>>> import numpy as np
>>> from numpy import linalg as LA
>>> np.set_printoptions(precision=4, suppress=True, linewidth=200, sign=" ")
>>> tidy = lambda a: np.round(a, 4) + 0
>>> feats = np.diag(5 * np.array([3, -2, -1])) + np.array([[3, 1, -2], [1, -3, -1], [-1, -1, 1]])
>>> print(feats)
[[ 18   1  -2]
 [  1 -13  -1]
 [ -1  -1  -4]]
>>> x0 = np.array([0, -1, 0])
>>> y = feats @ x0
>>> print(y)
[-1 13  1]
>>> print(tidy(LA.solve(feats, feats[:, 2])))
[ 0.  0.  1.]
>>> rng = np.random.default_rng(403)
>>> labels = rng.permutation(3)
>>> print(labels)
[ 1  2  0]
>>> M2 = feats[labels][:, labels]
>>> print(tidy(np.sort(np.abs(LA.eigvals(M2)))))
[  3.9951  13.132   18.1271]
>>> print(tidy(LA.det(M2)), tidy(LA.det(feats[labels])))
951.0 951.0
>>> print(np.trace(M2))
1
>>> print(M2)
[[-13  -1   1]
 [ -1  -4  -1]
 [  1  -2  18]]
>>> print(np.allclose(M2, feats))
False
>>> evals, evecs = LA.eig(feats)
>>> print(tidy(evals))
[ 18.1271  -3.9951 -13.132 ]
>>> print(tidy(np.sort(LA.eigvals(feats.T))))
[-13.132   -3.9951  18.1271]
>>> print(tidy(np.prod(evals)))
951.0
>>> print(tidy(feats @ evecs[:, 0] - evals[0] * evecs[:, 0]))
[ 0.  0.  0.]
>>> M2 = feats / LA.norm(feats, axis=1, keepdims=True)
>>> gram = M2 @ M2.T
>>> print(tidy(gram[2]))
[-0.1429  0.2884  1.    ]
>>> print((gram - 2 * np.eye(3)).round(6).argmax(axis=1))
[ 1  2  1]
>>> print((np.abs(gram) > 0.9).astype(int))
[[ 1  0  0]
 [ 0  1  0]
 [ 0  0  1]]
>>> data = np.loadtxt("run7.csv", delimiter=",")
>>> print(tidy(data))
[[ 0.5362 -0.2686 -0.4202]
 [-0.2686  0.8444 -0.2434]
 [-0.4202 -0.2434  0.6194]]
>>> Uu, sig, Vh = LA.svd(data)
>>> print(np.argmax(sig[:-1] / (sig[1:] + 1e-6)) + 1)
2
>>> M2 = Uu[:, :2] @ np.diag(sig[:2]) @ Vh[:2]
>>> print(tidy(LA.norm(data - M2, 2)), tidy(sig[2]))
0.0 0.0
>>> print(np.unique(data.round(6), axis=0).shape)
(3, 3)
>>> print(np.abs(np.diag(LA.qr(data)[1])) > 1e-9)
[ True  True False]
>>> print(LA.lstsq(data[:-1].T, data[-1])[2])
2
>>> print(np.allclose(data[:-1].T @ LA.lstsq(data[:-1].T, data[-1])[0], data[-1]))
True
